$ python3 -q
>>> import numpy as np
>>> import numpy.linalg as la
>>> np.set_printoptions(precision=2, suppress=True, linewidth=200, floatmode="fixed")
>>> tidy = lambda a: np.round(a, 2) + 0
>>> F = np.load("a.npy")
>>> F
array([[ 1, -1, -1,  1,  1, -1, -1,  1],
       [ 1,  1,  1,  1, -1, -1, -1, -1],
       [ 1, -1,  1, -1, -1,  1, -1,  1],
       [ 1,  1, -1, -1,  1,  1, -1, -1]])
>>> other = F / la.norm(F, axis=1)
Traceback (most recent call last):
  File "<python-input-6>", line 1, in <module>
    other = F / la.norm(F, axis=1)
            ~~^~~~~~~~~~~~~~~~~~~~
ValueError: operands could not be broadcast together with shapes (4,8) (4,) 
>>> other = F / la.norm(F, axis=1, keepdims=True)
>>> G = other @ other.T
>>> tidy(G[0])
array([1.00, 0.00, 0.00, 0.00])
>>> (np.abs(G) > 0.9).astype(int)
array([[1, 0, 0, 0],
       [0, 1, 0, 0],
       [0, 0, 1, 0],
       [0, 0, 0, 1]])
>>> np.argwhere(np.triu(np.abs(G) > 0.95, 1))
array([], shape=(0, 2), dtype=int64)
>>> other = np.array([[3, 0, 3],
...     [2, 3, 3],
...     [2, 2, 3],
...     [3, 2, 3],
...     [1, 1, 3],
...     [1, 3, 2],
...     [1, 1, 2],
...     [0, 1, 2]])
>>> np.einsum("ij,ij->i", F, F)
array([8, 8, 8, 8])
>>> other.T @ F.T
array([[ 1,  7, -1,  1],
       [-5,  1, -1,  1],
       [ 1,  3, -1,  1]])
>>> ang = np.radians(30)
>>> Rm = np.eye(8)
>>> Rm[1, 1] = Rm[7, 7] = np.cos(ang)
>>> Rm[1, 7], Rm[7, 1] = -np.sin(ang), np.sin(ang)
>>> tidy(Rm)
array([[ 1.00,  0.00,  0.00,  0.00,  0.00,  0.00,  0.00,  0.00],
       [ 0.00,  0.87,  0.00,  0.00,  0.00,  0.00,  0.00, -0.50],
       [ 0.00,  0.00,  1.00,  0.00,  0.00,  0.00,  0.00,  0.00],
       [ 0.00,  0.00,  0.00,  1.00,  0.00,  0.00,  0.00,  0.00],
       [ 0.00,  0.00,  0.00,  0.00,  1.00,  0.00,  0.00,  0.00],
       [ 0.00,  0.00,  0.00,  0.00,  0.00,  1.00,  0.00,  0.00],
       [ 0.00,  0.00,  0.00,  0.00,  0.00,  0.00,  1.00,  0.00],
       [ 0.00,  0.50,  0.00,  0.00,  0.00,  0.00,  0.00,  0.87]])
>>> other = F @ Rm.T
>>> tidy(la.svd(F, compute_uv=False)), tidy(la.svd(other, compute_uv=False))
(array([2.83, 2.83, 2.83, 2.83]), array([2.83, 2.83, 2.83, 2.83]))
>>> tidy(other)
array([[ 1.00, -1.37, -1.00,  1.00,  1.00, -1.00, -1.00,  0.37],
       [ 1.00,  1.37,  1.00,  1.00, -1.00, -1.00, -1.00, -0.37],
       [ 1.00, -1.37,  1.00, -1.00, -1.00,  1.00, -1.00,  0.37],
       [ 1.00,  1.37, -1.00, -1.00,  1.00,  1.00, -1.00, -0.37]])
>>> np.allclose(F @ F.T, other @ other.T)
True
>>> r0, r1 = F[3], F[0]
>>> r0 @ r0
np.int64(8)
>>> pr = (r0 @ r1) / (r0 @ r0) * r0
>>> (r1 - pr) @ r0
np.float64(0.0)
>>> r1 - pr
array([ 1.00, -1.00, -1.00,  1.00,  1.00, -1.00, -1.00,  1.00])
>>> tidy(la.norm(F[2] - F[1]))
np.float64(4.0)
>>> tidy(la.norm(F, "nuc"))
np.float64(11.31)
>>> tidy(la.norm(F, axis=0))
array([2.00, 2.00, 2.00, 2.00, 2.00, 2.00, 2.00, 2.00])
>>> data = np.array([[-0.12, -0.08, -0.18, -0.06, -0.16, 0.46],
...     [0.71, 0.87, -0.93, 0.81, -0.64, 1.21],
...     [0.77, 0.91, -0.84, 0.84, -0.56, 0.98]])
>>> U, sigma, vt = la.svd(data)
>>> np.argmax(sigma[:-1] / (sigma[1:] + 1e-6)) + 1
np.int64(2)
>>> other = U[:, :2] @ np.diag(sigma[:2]) @ vt[:2]
>>> la.matrix_rank(data, rtol=0.05)
np.int64(2)
>>> tidy(np.abs(data - other).max())
np.float64(0.0)
>>> tidy(la.norm(data - other) / la.norm(data))
np.float64(0.0)
>>> tidy(la.norm(data - other, 2)), tidy(sigma[2])
(np.float64(0.0), np.float64(0.0))
>>> tidy(other)
array([[-0.12, -0.08, -0.18, -0.06, -0.16,  0.46],
       [ 0.71,  0.87, -0.93,  0.81, -0.64,  1.21],
       [ 0.77,  0.91, -0.84,  0.84, -0.56,  0.98]])
>>> rng = np.random.default_rng(618876)
>>> other = data + rng.integers(-2, 3, (3, 2)) @ rng.integers(-2, 3, (2, 6))
>>> other
array([[ 1.88, -1.08, -0.18, -0.06,  4.84,  0.46],
       [-1.29,  1.87, -0.93,  0.81, -5.64,  1.21],
       [-7.23,  4.91, -0.84,  6.84, -2.56,  0.98]])
>>> tidy(la.svd(other - data, compute_uv=False))
array([11.91,  6.17,  0.00])
>>> other - data
array([[ 2.00, -1.00,  0.00,  0.00,  5.00,  0.00],
       [-2.00,  1.00,  0.00,  0.00, -5.00,  0.00],
       [-8.00,  4.00,  0.00,  6.00, -2.00,  0.00]])
>>> np.abs(other - data).sum(axis=1)
array([ 8.00,  8.00, 20.00])
>>> la.matrix_rank(other - data, tol=1e-8)
np.int64(2)
>>> U, sigma = la.svd(data)
Traceback (most recent call last):
  File "<python-input-48>", line 1, in <module>
    U, sigma = la.svd(data)
    ^^^^^^^^
ValueError: too many values to unpack (expected 2)
>>> U, sigma, vt = la.svd(data, full_matrices=False)
>>> tidy(sigma)
array([2.97, 0.50, 0.00])
>>> np.abs(U[:, 0]).round(6).argmax()
np.int64(1)
>>> tidy(U.T @ data @ vt.T)
array([[2.97, 0.00, 0.00],
       [0.00, 0.50, 0.00],
       [0.00, 0.00, 0.00]])
>>> arr = np.load("data.npy")
>>> arr
array([[ 3,  0,  0],
       [ 4,  1,  1],
       [ 7,  1,  4],
       [10,  1,  4],
       [12,  1,  5],
       [13,  4,  6],
       [13,  6,  9],
       [15,  7,  9],
       [18,  8,  9],
       [19,  9, 12],
       [19,  9, 14],
       [20, 11, 17],
       [22, 14, 19],
       [25, 15, 21],
       [26, 16, 22],
       [28, 19, 25],
       [28, 20, 27],
       [30, 20, 29],
       [32, 23, 32],
       [33, 25, 35],
       [35, 28, 35],
       [38, 31, 35],
       [40, 32, 35],
       [43, 33, 37],
       [44, 36, 39],
       [47, 38, 40],
       [49, 39, 41],
       [50, 42, 43],
       [51, 44, 43]])
>>> labels = arr[:, 2] > np.median(arr[:, 2])
>>> r0 = arr[labels].mean(axis=0) - arr[~labels].mean(axis=0)
>>> ((arr - arr.mean(axis=0)) @ r0 > 0).astype(int)
array([0, 0, 0, 0, 0, 0, 0, 0, 0, 0, 0, 0, 0, 0, 0, 1, 1, 1, 1, 1, 1, 1, 1, 1, 1, 1, 1, 1, 1])
>>> labels.astype(int)
array([0, 0, 0, 0, 0, 0, 0, 0, 0, 0, 0, 0, 0, 0, 0, 1, 1, 1, 1, 1, 1, 1, 1, 1, 1, 1, 1, 1, 1])
>>> np.argsort(-np.abs(r0).round(6), kind="stable")
array([2, 0, 1])
>>> (((arr - arr.mean(axis=0)) @ r0 > 0) == labels).mean()
np.float64(1.0)
>>> C = arr[[11, 0]].astype(float)
>>> for _ in range(6):
...     labels = la.norm(arr[:, None] - C, axis=-1).argmin(axis=1)
...     C = np.array([arr[labels == j].mean(axis=0) for j in range(2)])
... 
>>> labels
array([1, 1, 1, 1, 1, 1, 1, 1, 1, 1, 1, 1, 1, 1, 1, 0, 0, 0, 0, 0, 0, 0, 0, 0, 0, 0, 0, 0, 0])
>>> tidy(C[1] - C[0])
array([-24.08, -23.85, -25.30])
>>> np.bincount(labels)
array([14, 15])
